>>> import numpy as np
>>> np.set_printoptions(suppress=True, linewidth=100)
>>> X = np.loadtxt("data.csv", delimiter=",")
>>> X
array([[ 0.,  0.,  0.,  0.,  0.,  0.],
       [ 0.,  0.,  5.,  0.,  0.,  0.],
       [ 0.,  0.,  0.,  0.,  0.,  0.],
       [ 0.,  0.,  0., -5.,  0.,  0.],
       [ 0.,  5.,  0.,  0.,  0.,  0.],
       [ 0.,  0.,  0.,  0.,  2.,  0.]])
>>> U, s, vt = np.linalg.svd(X)
>>> np.argmax(s[:-1] / (s[1:] + 1e-6)) + 1
np.int64(4)
>>> s
array([5., 5., 5., 2., 0., 0.])
>>> Y = U[:, :4] @ np.diag(s[:4]) @ vt[:4]
>>> np.linalg.matrix_rank(Y)
np.int64(4)
>>> X[:, 0] @ X[:, 4]
np.float64(0.0)
>>> np.round(np.linalg.pinv(X), 1)
array([[ 0. ,  0. ,  0. ,  0. ,  0. ,  0. ],
       [ 0. ,  0. ,  0. ,  0. ,  0.2,  0. ],
       [ 0. ,  0.2,  0. ,  0. ,  0. ,  0. ],
       [ 0. ,  0. ,  0. , -0.2,  0. ,  0. ],
       [ 0. ,  0. ,  0. ,  0. ,  0. ,  0.5],
       [ 0. ,  0. ,  0. ,  0. ,  0. ,  0. ]])
>>> s = 10 * 0.7 ** np.arange(4)
>>> O, _ = np.linalg.qr(np.array([[0.8, 0.8, 0.2, -1.8],
...     [0.8, 1.1, -0.5, 2.7],
...     [1.0, 1.9, -0.3, -1.4],
...     [1.6, 0.9, -0.6, -1.4]]))
>>> rng = np.random.default_rng(2091)
>>> m1 = rng.normal(size=(23, 4)) * s @ O
>>> m1.round(1) + 0
array([[ -6.9,  -7.7,  -6.3,  -3.9],
       [ -4.9,   0.1,  -5.2, -14.9],
       [ -4.4,  -0.9,  -9.3,  -2.8],
       [  2.6,   5.8,  17.7,  -3.5],
       [  5.8,   3.8,  -2.6,   4.1],
       [  7. ,   9.5,  -4.9,   4.7],
       [  0.8,  -0.8,   0.1,  -4.1],
       [  9.3,   1.3,  12.5,   7.8],
       [ -0.6,   0.8,   1.9, -10. ],
       [ -1.2,   2.2,   6.1,  -1.2],
       [ -0.6,   1.7,   4.5,   4.2],
       [  2.8,  -0.9,   8.9,   0.2],
       [  2.6,  10. ,  -3. ,  -3.2],
       [ -2. ,  -0.8, -14.2,  -1.9],
       [ -4. ,  -5. ,  13.3,  -0.5],
       [ -4.9,  -4. , -13.3,  -0.3],
       [ -3.3,   0.5,   8.8,  -6.8],
       [ -3.8,   4.5,  -6.9,  -4.4],
       [ -9.9,  -4.8, -20.3, -11.9],
       [  4.5, -13.8,   1.1,  14.8],
       [  5.5,   6. ,  -1.2,   0. ],
       [  2.2,   4.3,  -6.8,  -0.6],
       [-10. , -11.3,  -7.8, -14.1]])
>>> d = np.linalg.norm(m1[:, None] - m1[None], axis=-1)
>>> np.linalg.matrix_rank(d ** 2)
np.int64(6)
>>> d.shape
(23, 23)
>>> O, r_ = np.linalg.qr(m1)
>>> np.allclose(r_.T @ r_, m1.T @ m1)
True
>>> round(abs(r_[0, 0]), 1), np.round(np.linalg.norm(m1[:, 0]), 1)
(np.float64(24.6), np.float64(24.6))
>>> def softmax(z):
...     e = np.exp(z - z.max(axis=-1, keepdims=True))
...     return e / e.sum(axis=-1, keepdims=True)
... 
>>> np.round(softmax(m1[8]), 1) + 0
array([0.1, 0.2, 0.7, 0. ])
>>> np.round(softmax(m1[8] + -3), 1) + 0
array([0.1, 0.2, 0.7, 0. ])
>>> scores = m1 @ m1.T / np.sqrt(4)
>>> softmax(scores).round(6).argmax(axis=1)
array([18, 18, 18,  3,  5,  5, 22,  7,  1,  3,  7,  3, 12, 18, 14, 18,  3, 18, 18, 19,  5, 18, 22])
>>> np.round(softmax(scores)[8] @ m1, 1)
array([ -4.9,   0.1,  -5.2, -14.9])
>>> Y = np.array([[-2, 1, -1, -3, -2, -3, 2, 2, 1, 3],
...     [2, 1, 2, 3, 2, 2, -2, 1, 1, 2],
...     [0, 2, 1, -3, 1, -3, -1, 3, -2, 0],
...     [0, 1, 3, 0, 1, 2, -1, -3, 1, -3],
...     [-3, -1, 3, 1, -3, 1, 2, 0, -3, -2],
...     [3, -2, 3, 1, -2, 0, -3, -3, 3, 1],
...     [-3, -3, -1, -3, -1, 1, 1, 2, 3, -2],
...     [2, 1, -3, 3, 3, 1, 1, -2, -3, 0],
...     [-2, -2, -2, 0, -3, -1, 2, -2, 0, -3],
...     [-2, -2, 3, 1, -1, 0, 1, -3, 2, -3]])
>>> Y[-1] = Y[0]
>>> A = Y + 0.1 * np.eye(10)
>>> A
array([[-1.9,  1. , -1. , -3. , -2. , -3. ,  2. ,  2. ,  1. ,  3. ],
       [ 2. ,  1.1,  2. ,  3. ,  2. ,  2. , -2. ,  1. ,  1. ,  2. ],
       [ 0. ,  2. ,  1.1, -3. ,  1. , -3. , -1. ,  3. , -2. ,  0. ],
       [ 0. ,  1. ,  3. ,  0.1,  1. ,  2. , -1. , -3. ,  1. , -3. ],
       [-3. , -1. ,  3. ,  1. , -2.9,  1. ,  2. ,  0. , -3. , -2. ],
       [ 3. , -2. ,  3. ,  1. , -2. ,  0.1, -3. , -3. ,  3. ,  1. ],
       [-3. , -3. , -1. , -3. , -1. ,  1. ,  1.1,  2. ,  3. , -2. ],
       [ 2. ,  1. , -3. ,  3. ,  3. ,  1. ,  1. , -1.9, -3. ,  0. ],
       [-2. , -2. , -2. ,  0. , -3. , -1. ,  2. , -2. ,  0.1, -3. ],
       [-2. ,  1. , -1. , -3. , -2. , -3. ,  2. ,  2. ,  1. ,  3.1]])
>>> labels = rng.permutation(6)
>>> labels
array([2, 4, 3, 1, 0, 5])
>>> Y = X[labels][:, labels]
>>> round(np.linalg.det(Y), 1), round(np.linalg.det(X[labels]), 1)
(np.float64(0.0), np.float64(0.0))
>>> u = np.array([0, -2, 2, -3, -3, -1, -1, 3, -1, -2])
>>> Y = A + np.outer(u, np.eye(10)[4])
>>> np.linalg.matrix_rank(Y - A)
np.int64(1)
>>> Y
array([[-1.9,  1. , -1. , -3. , -2. , -3. ,  2. ,  2. ,  1. ,  3. ],
       [ 2. ,  1.1,  2. ,  3. ,  0. ,  2. , -2. ,  1. ,  1. ,  2. ],
       [ 0. ,  2. ,  1.1, -3. ,  3. , -3. , -1. ,  3. , -2. ,  0. ],
       [ 0. ,  1. ,  3. ,  0.1, -2. ,  2. , -1. , -3. ,  1. , -3. ],
       [-3. , -1. ,  3. ,  1. , -5.9,  1. ,  2. ,  0. , -3. , -2. ],
       [ 3. , -2. ,  3. ,  1. , -3. ,  0.1, -3. , -3. ,  3. ,  1. ],
       [-3. , -3. , -1. , -3. , -2. ,  1. ,  1.1,  2. ,  3. , -2. ],
       [ 2. ,  1. , -3. ,  3. ,  6. ,  1. ,  1. , -1.9, -3. ,  0. ],
       [-2. , -2. , -2. ,  0. , -4. , -1. ,  2. , -2. ,  0.1, -3. ],
       [-2. ,  1. , -1. , -3. , -4. , -3. ,  2. ,  2. ,  1. ,  3.1]])
>>> round(np.linalg.det(Y) / np.linalg.det(A), 1), round(1 + np.linalg.solve(A, u)[4], 1)
(np.float64(-8.2), np.float64(-8.2))
>>> hat = m1 @ np.linalg.solve(m1.T @ m1, m1.T)
>>> np.round(hat @ m1[:, 0], 1)
array([ -6.9,  -4.9,  -4.4,   2.6,   5.8,   7. ,   0.8,   9.3,  -0.6,  -1.2,  -0.6,   2.8,   2.6,
        -2. ,  -4. ,  -4.9,  -3.3,  -3.8,  -9.9,   4.5,   5.5,   2.2, -10. ])
>>> np.round(np.diag(hat), 1)
array([0.1, 0.2, 0.1, 0.2, 0.1, 0.2, 0.1, 0.2, 0.2, 0.1, 0.1, 0.1, 0.2, 0.1, 0.2, 0.1, 0.1, 0.1,
       0.3, 0.5, 0.1, 0.1, 0.4])
>>> labels = rng.permutation(10)
>>> labels
array([4, 5, 2, 7, 8, 6, 9, 3, 1, 0])
>>> Y = A[labels][:, labels]
>>> np.diag(Y)
array([-2.9,  0.1,  1.1, -1.9,  0.1,  1.1,  3.1,  0.1,  1.1, -1.9])
>>> np.round(np.sort(np.abs(np.linalg.eigvals(Y))), 1)
array([0.1, 2.5, 2.5, 3.2, 3.6, 3.6, 4.2, 5.4, 5.8, 5.8])
>>> round(float(np.linalg.det(Y)), 1), round(float(np.linalg.det(A[labels])), 1)
(-19079.1, 19079.1)
>>> Y
array([[-2.9,  1. ,  3. ,  0. , -3. ,  2. , -2. ,  1. , -1. , -3. ],
       [-2. ,  0.1,  3. , -3. ,  3. , -3. ,  1. ,  1. , -2. ,  3. ],
       [ 1. , -3. ,  1.1,  3. , -2. , -1. ,  0. , -3. ,  2. ,  0. ],
       [ 3. ,  1. , -3. , -1.9, -3. ,  1. ,  0. ,  3. ,  1. ,  2. ],
       [-3. , -1. , -2. , -2. ,  0.1,  2. , -3. ,  0. , -2. , -2. ],
       [-1. ,  1. , -1. ,  2. ,  3. ,  1.1, -2. , -3. , -3. , -3. ],
       [-2. , -3. , -1. ,  2. ,  1. ,  2. ,  3.1, -3. ,  1. , -2. ],
       [ 1. ,  2. ,  3. , -3. ,  1. , -1. , -3. ,  0.1,  1. ,  0. ],
       [ 2. ,  2. ,  2. ,  1. ,  1. , -2. ,  2. ,  3. ,  1.1,  2. ],
       [-2. , -3. , -1. ,  2. ,  1. ,  2. ,  3. , -3. ,  1. , -1.9]])
>>> np.allclose(Y, A)
False
>>> np.round(softmax(A[2]), 1) + 0
array([0. , 0.2, 0.1, 0. , 0.1, 0. , 0. , 0.6, 0. , 0. ])
>>> np.round(softmax(A).sum(axis=1), 1)
array([1., 1., 1., 1., 1., 1., 1., 1., 1., 1.])
>>> scores = A @ A.T / np.sqrt(10)
>>> np.round(softmax(scores + np.triu(np.full(scores.shape, -np.inf), 1)), 1) + 0
array([[1. , 0. , 0. , 0. , 0. , 0. , 0. , 0. , 0. , 0. ],
       [0. , 1. , 0. , 0. , 0. , 0. , 0. , 0. , 0. , 0. ],
       [0. , 0. , 1. , 0. , 0. , 0. , 0. , 0. , 0. , 0. ],
       [0. , 0. , 0. , 1. , 0. , 0. , 0. , 0. , 0. , 0. ],
       [0. , 0. , 0. , 0. , 1. , 0. , 0. , 0. , 0. , 0. ],
       [0. , 0. , 0. , 0. , 0. , 1. , 0. , 0. , 0. , 0. ],
       [0. , 0. , 0. , 0. , 0. , 0. , 1. , 0. , 0. , 0. ],
       [0. , 0. , 0. , 0. , 0. , 0. , 0. , 1. , 0. , 0. ],
       [0. , 0. , 0. , 0. , 0. , 0. , 0. , 0. , 1. , 0. ],
       [0.5, 0. , 0. , 0. , 0. , 0. , 0. , 0. , 0. , 0.5]])
>>> softmax(scores).round(6).argmax(axis=1)
array([9, 1, 2, 3, 4, 5, 6, 7, 8, 9])
>>> J = np.load("w.npy")
>>> J
array([[ 2,  0,  0,  0,  0,  0],
       [ 0, -1,  0,  0,  0,  0],
       [ 0,  0,  2,  0,  0,  0],
       [ 0,  0,  0, -1,  0,  0],
       [ 0,  0,  0,  0, -1,  0],
       [ 0,  0,  0,  0,  0,  0]])
>>> np.flatnonzero(np.linalg.matrix_power((J != 0) + (J.T != 0) + np.eye(6), 6)[0])
array([0])
>>> J @ J
array([[4, 0, 0, 0, 0, 0],
       [0, 1, 0, 0, 0, 0],
       [0, 0, 4, 0, 0, 0],
       [0, 0, 0, 1, 0, 0],
       [0, 0, 0, 0, 1, 0],
       [0, 0, 0, 0, 0, 0]])
>>> round(np.linalg.det(J), 1)
np.float64(0.0)
>>> np.round(np.sort(np.linalg.eigvals(J).real), 1)
array([-1., -1., -1.,  0.,  2.,  2.])
>>> (J != 0).astype(int)
array([[1, 0, 0, 0, 0, 0],
       [0, 1, 0, 0, 0, 0],
       [0, 0, 1, 0, 0, 0],
       [0, 0, 0, 1, 0, 0],
       [0, 0, 0, 0, 1, 0],
       [0, 0, 0, 0, 0, 0]])
>>> arr = np.load("run14.npy")
>>> arr
array([[ -5,  -5,  -4,  -4],
       [  0, -10,   0,  -8],
       [ -4,  -4,  -3,  -3],
       [  0,  -8,   0,  -6]])
>>> U, s, vt = np.linalg.svd(arr)
>>> np.argmax(s[:-1] / (s[1:] + 1e-6)) + 1
np.int64(2)
>>> s.round(1)
array([18.6,  7.1,  0.3,  0.1])
>>> Y = U[:, :2] @ np.diag(s[:2]) @ vt[:2]
>>> np.linalg.matrix_rank(Y)
np.int64(2)
>>> round(float(np.abs(arr - Y).max()), 1)
0.2
>>> round(float(np.linalg.norm(arr - Y) / np.linalg.norm(arr)), 1)
0.0
>>> Y = np.array([[-2, -1, 2, 3, -1, 3, 0, -3],
...     [0, 2, -1, 1, -1, -3, 3, -3],
...     [0, 1, 2, -2, 0, 2, 3, 3],
...     [-3, 3, 0, -2, 0, 1, 3, -2],
...     [2, 0, 1, 0, 2, -1, -3, 3],
...     [-3, 2, 2, 0, -2, 1, -1, 2],
...     [2, 1, -2, 1, -1, -1, 2, 3],
...     [-3, -3, 0, 0, 2, -1, 0, 2]])
>>> W0 = Y + Y.T
>>> W0
array([[-4, -1,  2,  0,  1,  0,  2, -6],
       [-1,  4,  0,  4, -1, -1,  4, -6],
       [ 2,  0,  4, -2,  1,  4,  1,  3],
       [ 0,  4, -2, -4,  0,  1,  4, -2],
       [ 1, -1,  1,  0,  4, -3, -4,  5],
       [ 0, -1,  4,  1, -3,  2, -2,  1],
       [ 2,  4,  1,  4, -4, -2,  4,  3],
       [-6, -6,  3, -2,  5,  1,  3,  4]])
>>> np.round(np.linalg.eigvals(arr), 1)
array([ -8.1,   0.1, -16.2,   0.2])
>>> np.round(np.poly(arr), 1)
array([  1.,  24., 123., -48.,   4.])
>>> np.round(np.linalg.det(arr.T), 1)
np.float64(4.0)
